>>> import numpy as np
>>> import numpy.linalg as la
>>> np.set_printoptions(suppress=True, linewidth=100)
>>> def rd(a):
...     return np.round(a, 1) + 0
... 
>>> A2 = np.array([[3, 2, 2, 2, -2, -1, 0, 2],
...     [-1, 3, -1, 1, 3, -1, -1, 1],
...     [-2, 1, 3, -1, 3, -3, -1, -3],
...     [0, 0, 2, -2, -2, -3, 3, 1],
...     [3, 2, 2, 2, 0, 0, -2, -2],
...     [-3, -1, -3, -2, -2, -1, 2, -3],
...     [-2, -1, -1, 0, -1, 1, 3, -2],
...     [0, 3, 3, -2, -2, -2, 0, 0]])
>>> data = A2 + A2.T
>>> print(data)
[[ 6  1  0  2  1 -4 -2  2]
 [ 1  6  0  1  5 -2 -2  4]
 [ 0  0  6  1  5 -6 -2  0]
 [ 2  1  1 -4  0 -5  3 -1]
 [ 1  5  5  0  0 -2 -3 -4]
 [-4 -2 -6 -5 -2 -2  3 -5]
 [-2 -2 -2  3 -3  3  6 -2]
 [ 2  4  0 -1 -4 -5 -2  0]]
>>> Q, vecs = la.qr(data[:, :3])[0], la.qr(data[:, 3:])[0]
>>> s = la.svd(Q.T @ vecs, compute_uv=False)
>>> print(rd(s))
[0.9 0.7 0.3]
>>> print((s > 0.9).sum())
0
>>> rng = np.random.default_rng(2344)
>>> labels = rng.permutation(8)
>>> A2 = data[:, labels] * rng.choice([-1, 1], 8)
>>> print(A2)
[[ 1  6 -2  1 -4 -2  2  0]
 [ 6  1 -1  5 -2 -4  2  0]
 [ 0  0 -1  5 -6  0  2 -6]
 [ 1  2  4  0 -5  1 -3 -1]
 [ 5  1  0  0 -2  4  3 -5]
 [-2 -4  5 -2 -2  5 -3  6]
 [-2 -2 -3 -3  3  2 -6  2]
 [ 4  2  1 -4 -5  0  2  0]]
>>> left, _, VT = la.svd(data.T @ A2)
>>> print(labels)
[1 0 3 4 5 7 6 2]
>>> print(rd(la.lstsq(data, A2)[0]))
[[ 0.  1.  0.  0.  0.  0.  0.  0.]
 [ 1.  0.  0.  0.  0.  0.  0.  0.]
 [ 0.  0.  0.  0.  0.  0.  0. -1.]
 [ 0.  0. -1.  0.  0.  0.  0.  0.]
 [ 0.  0.  0.  1.  0.  0.  0.  0.]
 [ 0.  0.  0.  0.  1.  0.  0.  0.]
 [ 0.  0.  0.  0.  0.  0. -1.  0.]
 [ 0.  0.  0.  0.  0. -1.  0.  0.]]
>>> x0 = np.array([2, 2, 2, 2, 1, 0, 0, 1])
>>> rhs = A2 @ x0
>>> b, lr = np.zeros(8), 1 / la.norm(A2, 2) ** 2
>>> for i in range(12):
...     b -= lr * A2.T @ (A2 @ b - rhs)
...     if i % 2 == 0: print(i, round(la.norm(A2 @ b - rhs), 1))
... 
0 18.1
2 13.9
4 11.3
6 9.6
8 8.5
10 7.6
>>> print(rd(la.cond(A2)))
5.8
>>> print(rd(b))
[ 1.6  0.8  1.1  1.1  0.  -0.7  0.4  0.9]
>>> x0 = np.array([1, 2, 3, 1, -1, -1, -3, -3])
>>> h1 = np.maximum(data @ x0, 0)
>>> print(h1)
[13  5 26  2 49  0  0 24]
>>> print(data.T @ h1)
[ 184  386  403   25   72 -446 -277 -152]
>>> print(np.maximum(data @ (3 * x0), 0))
[ 39  15  78   6 147   0   0  72]
>>> A2 = np.array([[1, 8, 3],
...     [8, 7, 3],
...     [0, 2, 9],
...     [6, 1, 7],
...     [1, 1, 2],
...     [8, 6, 0],
...     [8, 8, 1],
...     [5, 5, 8]])
>>> print(np.vstack([data, A2.T]).shape)
(11, 8)
>>> print(A2.T @ data.T)
[[ -11   48  -53  -35  -19  -69   59  -32]
 [  28   48  -34   10   -3  -78   22   -7]
 [  51   68   69  -15   28 -148  -25    1]]
>>> print(np.einsum("ij,ij->i", data, data))
[ 66  87 102  57  80 123  79  66]
>>> print(data @ A2)
[[ -11   28   51]
 [  48   48   68]
 [ -53  -34   69]
 [ -35   10  -15]
 [ -19   -3   28]
 [ -69  -78 -148]
 [  59   22  -25]
 [ -32   -7    1]]
>>> A2 @ data
Traceback (most recent call last):
  File "<python-input-34>", line 1, in <module>
    A2 @ data
    ~~~^~~~~~
ValueError: matmul: Input operand 1 has a mismatch in its core dimension 0, with gufunc signature (n?,k),(k,m?)->(n?,m?) (size 8 is different from 3)
>>> print(np.einsum("ik,kj->ji", data, A2))
[[ -11   48  -53  -35  -19  -69   59  -32]
 [  28   48  -34   10   -3  -78   22   -7]
 [  51   68   69  -15   28 -148  -25    1]]
>>> print(la.matrix_rank(data @ A2))
3
>>> print(np.einsum("ij->j", data))
[  6  13   4  -3   2 -23   1  -6]
>>> print(la.matrix_rank(np.vstack([data, A2.T])))
8
